In [1]: import numpy as np

In [2]: import numpy.linalg as la

In [3]: np.set_printoptions(precision=1, suppress=True, linewidth=100, sign=" ")

In [4]: M = np.load("layer12.npy")

In [5]: M
Out[5]: 
array([[-5.5, -2.1,  0.2, -3.3, -2.4,  0.2, -1.8,  0. , -1. , -6. , -2. ,  0.7,  1.8, -1.1, -0.5],
       [ 1.8,  1.9, -0.6,  1.5, -3.3, -0.9, -1.4,  1.7,  1.2,  0.1, -1.2,  6.7, -4.8, -1.7, -0.8],
       [-3.5, -2.7,  3.8, -0.6,  0.3, -1.6, -0.7,  3.8, -0.3, -3.9,  1.4, -4.2,  0.4,  1.5, -3.2],
       [-2.8, -1.7,  4.7,  2.2, -3.4,  2.8,  0.7,  1.3,  2.5,  2.9, -0.3,  1.7,  1. ,  0.5, -4.7],
       [-3.1,  5.3, -0.4, -0.3,  2.1, -2.6,  1.2, -4.3, -2.4,  0.2,  3.1,  0.8,  3.5, -1.5, -0.3],
       [ 1.6, -5.5,  1.6, -1.6,  2.6,  2.6, -1.7, -4.1,  1.2,  1.6, -0.6,  1.7, -0.7,  3.1, -3.4],
       [ 2.7, -2.7, -3. , -3.1, -0.1, -2.6, -0.5,  0.3,  1.1,  1. , -2.9, -2.7,  0.4, -6. , -2.2],
       [ 0.8, -0.9,  4.2,  1.5,  1.3, -2.9,  5.6,  0.2, -0.2, -0.9,  0.8, -3.9,  2.5, -1.9, -3.2],
       [ 6. , -0.2, -1.4, -1.1,  1. ,  2.2,  2.6, -0.6, -4.7,  0.3, -2.9,  2.5,  0.4, -2. , -2.7],
       [ 1.9,  1.1, -3.7,  6.1,  4.7,  1.3, -0.7,  2.4,  2. ,  0.2, -1.8, -1.2, -0.3, -2. ,  1. ],
       [ 0.6,  0.3,  1. , -2.7,  0.9, -3.3,  1.6,  2. , -6.6,  0.7, -1.6, -0.7,  4.2,  2.6,  1.4],
       [-1.7,  2.5, -3.3, -0.4, -0.3,  4.8, -0.4, -2.5, -0.6, -0.7,  3.3,  1.8,  1.6,  0.1, -5.7],
       [-1. , -0.9, -2.1, -5.5,  0.3,  1. ,  2.1,  0.6, -5. , -1.3, -0.5,  1.1,  2.6,  1.6, -4.6],
       [-2.1,  2.9, -1.5, -5. ,  1.9,  0.1, -2.8,  2. ,  4.1, -3.3,  1.3,  2.9,  0.8, -1.3, -2.3],
       [-0.5,  5.6, -0.8, -4.2, -1.7, -2.1, -0.9,  0. ,  2.1, -0.2,  0.3,  3.8,  2.5,  2.4,  3.5],
       [ 1.5, -2.1, -0.1,  2.2,  3.9,  5.9, -1.4, -1.7,  2.1, -1.6, -1.6, -3.3,  0.6,  3. ,  2. ],
       [-3.9,  0.8, -0.1, -2.2, -1.6, -0.2, -1.7, -1.3, -4.3, -5.6,  1.8,  1.7, -0.7,  2. , -3.4],
       [ 4. ,  4.8, -0.9, -0.2,  3.5, -3.4,  2. , -0.7,  1.8, -1.9,  1.4, -3.9, -2.2,  1.7,  0.4],
       [-1.6, -4. ,  0.2,  2.3,  1.5,  7.7, -1.2, -0.8, -2.3,  0. ,  1.2, -2.2, -0.8, -0.4, -0.5],
       [ 1.4,  0.1,  3.9, -3.4,  1.7,  0.1, -3.5,  1.9,  1.7,  1.8, -0.4, -1.1,  2.2,  1.1,  6.2],
       [-1.9,  0.4,  0.6, -3. , -3.5, -3.9, -3.6,  3.6, -0.2, -3. , -3.9, -0.7, -1. , -1.5,  2.3]])

In [6]: x0 = np.array([-5, -1, -5, 2, 2, 5, -3, -2, 5, 4, -4, 1, -3, -4, 4])

In [7]: a = np.maximum(M @ x0, 0)

In [8]: np.maximum(M @ (3 * x0), 0)
Out[8]: 
array([   0.9,   62.1,    0. ,    6.9,    0. ,   31.2,   54.3,    0. ,    0. ,  189. ,    0. ,
         18.3,    0. ,   37.2,    0. ,  137.4,    0. ,    0. ,  137.4,   21.6,    0. ])

In [9]: W0 = np.loadtxt("dump.csv", delimiter=",")

In [10]: W0
Out[10]: 
array([[ 0.4,  0.4, -0.7,  0.5, -1.9, -0.6, -0.1, -1.8, -0.1,  0.3, -0.2,  0.8],
       [-1.2, -0.9,  1.2,  0.6,  0.3, -1.2, -1.7,  2.1,  0.4,  0.2,  0.1,  0.5],
       [ 1.8,  1.2, -1.1, -0.2,  0.1,  0.3, -0.1, -0.2, -1.5,  2.1,  1. , -0.7],
       [ 0.5,  1.3, -0.2, -0.6, -1.6,  0.6,  1.1, -0.5,  0.1, -0.6,  0.3,  2.2],
       [ 0.4,  0.6, -0.4,  0.2,  0. , -0.3,  0.1,  0.5,  1.1, -0.9, -0.1, -0.3],
       [ 0.8, -1.4,  0.1,  0.2, -0.7, -2.3,  2.1, -1.3,  1.5, -0.3,  0.9,  0.3],
       [-0.2,  0.3,  0.7, -0.8,  1.2, -1.1, -0.3,  0.2,  1. , -1.6,  0.7, -1.1],
       [ 0.6, -0.4,  1.7,  2.1,  1. , -1.5,  0.3, -0.4, -0.4, -1.2, -1.3,  0.5],
       [ 0.2,  0.2, -0.2,  0.3,  0.1, -0.6, -0.8, -0.1, -0.5, -0.6,  2.2, -2.1],
       [-0.2,  0. ,  0.5,  0.2, -0.8,  3.2,  0.1, -0.5, -0.4, -1.3,  1.1,  0.6],
       [-0.4, -0.1, -0.4,  0. , -0.2,  0.5,  2.7, -1.3,  0.5, -1.7,  0.7,  1. ],
       [ 0. ,  0.1, -0.6,  0.4, -0.9, -0.6, -1.2, -0.3,  0.1,  0.1,  0.2,  1. ],
       [-0.3, -3.9, -0.6,  2.4, -1.5,  0.9, -2.4,  1.8,  3.6,  3. ,  0.9,  2.4],
       [ 0.6, -0.1,  1.2,  1.5,  1.4, -0.2, -0.6,  0.2, -0.7, -0.4,  0.8, -1. ],
       [-0.6, -0.3, -0.9, -0.4,  0.9,  1. ,  0.9, -1.6,  1.9, -2.3,  0.2, -0.5],
       [ 0.9,  0.3, -0.2,  1.5, -1.2,  2.3,  0.5,  0.8,  0.6,  1.7,  0.1, -0.5],
       [-1.1,  0.9, -1.9,  1. , -1.2, -0.4, -0.4,  0.9, -0.3,  0.5, -1.5,  0.4],
       [-0.4,  0.5, -1. , -1. , -0.5,  0.5,  0.5,  0.3,  2.4,  1.2,  0.5,  1.3],
       [ 1.7,  0.4,  0. ,  0. ,  2.8,  0.9,  1.3,  1.8,  0.3,  1.3, -0.3,  0. ],
       [ 0. ,  0.5, -1.4,  0.3,  0.3, -1. , -0.6,  0.2, -0.4,  0.7,  0.5,  0.4],
       [ 1.3,  0.2,  0.3, -2.3, -0.5, -0.9, -1.1,  0.4,  0.6, -0.3,  1.3,  1.6],
       [-1.5, -1.3, -0.6,  0.4,  0.2,  0.9, -1.3,  0.2,  0.8,  0.8, -0.2,  2. ],
       [-1.1,  0.1,  1.7,  2.1, -0.1, -0.5, -1.3, -1.2, -0.6, -0.8, -0.6, -1.1],
       [ 0.5,  1.6, -0.6, -1.6, -0.2, -0.2, -2. ,  0.8,  0.9, -0.6, -1.2,  0. ],
       [ 0.5, -0.3,  0. , -0.4, -0.4, -0.9, -0.6,  0.7, -1. ,  0.4, -1. , -2. ],
       [-0.7, -0.1,  0.1,  0.2,  1.5, -0.5,  0.1, -0.3, -0.3, -1. , -1.1,  0.1],
       [-1.1, -0.5,  1.6, -1.1, -1.2, -0.1,  0.9, -1. ,  0.9,  0. ,  0. , -0.4],
       [ 0.9,  0.8,  0.6, -0.8, -0.1,  0.7,  0.6, -0.2,  0. , -0.3,  0.4, -0.6],
       [-1. ,  0.4, -1.6, -0.4, -1. , -1. , -0.2, -1.5, -2.2, -1.8, -0.1,  1.1],
       [ 0.8, -1.9,  1.1,  0.4,  0.7,  1.8, -0.8, -0.4,  1. ,  0.5, -0.7,  0.4],
       [ 1.2,  0.6, -1.2, -0.2, -0.1, -1.7, -2. ,  1. , -0.1,  2. ,  0.7,  0.7],
       [-0.8,  0.9, -0.8,  0. ,  0.6,  0.7,  0.2,  0.1, -0.7,  1.6, -0.1, -0.9],
       [ 0.2, -0.3,  1.1, -2.1, -1.5, -1.7, -1.5,  0.4,  0.1,  0.7, -0.6, -0.1],
       [-1.3, -0.5,  0.5, -0.9, -0.7, -0.3,  2.1, -0.6,  0. ,  0.6, -0.1, -2. ],
       [ 2.4,  0.6, -1.4,  1.2, -1.1,  2.6,  0.2,  1. , -1.1,  0.8, -0.4,  0. ],
       [ 1.4, -1.3,  0. , -0.6,  0.8, -1.8, -0.3,  0.6, -0.2, -0.7, -2.9,  2. ],
       [ 0.7, -0.2, -0.7, -0.8, -1.7,  0.5, -0.1,  0.1,  1.1,  0.1, -0.8,  1.7],
       [-0.9,  0.7,  0. , -0.4,  0.5,  0.1, -0.1, -0.2,  2.3,  0.3,  0. ,  0.7],
       [ 0.7,  2. ,  1.1, -0.4,  1.2,  0.1,  1.2, -0.6, -0.1, -0.8, -0.2, -0.9],
       [-0.4,  0.8,  1.1,  0. , -0.7, -0.1,  0.4, -0.1,  1.1, -1.9, -0.4,  1.5],
       [ 1.2,  0. , -0.6, -1.1,  0.7, -2.2,  0. ,  0.1, -0.6,  1. , -0.6,  1. ],
       [-0.3, -0.6,  1.2,  0. , -1. ,  0.2,  0.2,  0.1,  1. , -0.8,  0.7,  0.6]])

In [11]: x0 = np.array([2, 3, 4, 0, 1, 4, 0, 1, 2, 2, 2, 0])

In [12]: y = W0 @ x0

In [13]: np.round(la.pinv(W0) @ W0, 1) + 0
Out[13]: 
array([[ 1.,  0.,  0.,  0.,  0.,  0.,  0.,  0.,  0.,  0.,  0.,  0.],
       [ 0.,  1.,  0.,  0.,  0.,  0.,  0.,  0.,  0.,  0.,  0.,  0.],
       [ 0.,  0.,  1.,  0.,  0.,  0.,  0.,  0.,  0.,  0.,  0.,  0.],
       [ 0.,  0.,  0.,  1.,  0.,  0.,  0.,  0.,  0.,  0.,  0.,  0.],
       [ 0.,  0.,  0.,  0.,  1.,  0.,  0.,  0.,  0.,  0.,  0.,  0.],
       [ 0.,  0.,  0.,  0.,  0.,  1.,  0.,  0.,  0.,  0.,  0.,  0.],
       [ 0.,  0.,  0.,  0.,  0.,  0.,  1.,  0.,  0.,  0.,  0.,  0.],
       [ 0.,  0.,  0.,  0.,  0.,  0.,  0.,  1.,  0.,  0.,  0.,  0.],
       [ 0.,  0.,  0.,  0.,  0.,  0.,  0.,  0.,  1.,  0.,  0.,  0.],
       [ 0.,  0.,  0.,  0.,  0.,  0.,  0.,  0.,  0.,  1.,  0.,  0.],
       [ 0.,  0.,  0.,  0.,  0.,  0.,  0.,  0.,  0.,  0.,  1.,  0.],
       [ 0.,  0.,  0.,  0.,  0.,  0.,  0.,  0.,  0.,  0.,  0.,  1.]])

In [14]: np.round(la.lstsq(W0, y)[0], 1) + 0
Out[14]: array([ 2.,  3.,  4.,  0.,  1.,  4.,  0.,  1.,  2.,  2.,  2.,  0.])

In [15]: rng = np.random.default_rng(98)

In [16]: y = y + 0.1 * rng.normal(size=42)

In [17]: y.round(1) + 0
Out[17]: 
array([ -7. ,  -1.4,   7.2,   4.1,   0.5,  -9.1,   0.5,  -4.3,   0. ,  11.9,  -3.2,  -4.9,   4.3,
         5.9,  -2.9,  15.5, -11.7,   6.8,  15.4,  -6. ,   3.9,  -2.5,  -2.5,   1.7,  -6.3,  -6.9,
         1.9,   9.4, -21.9,   9.4,  -1.3,   2.9,  -3.6,  -3.5,   9.8, -14.5,  -0.8,   6.2,  10.7,
         2.4,  -8.3,   4. ])

In [18]: b, *_ = la.lstsq(W0, y)

In [19]: np.round(la.norm(y - W0 @ b), 1)
Out[19]: np.float64(0.4)
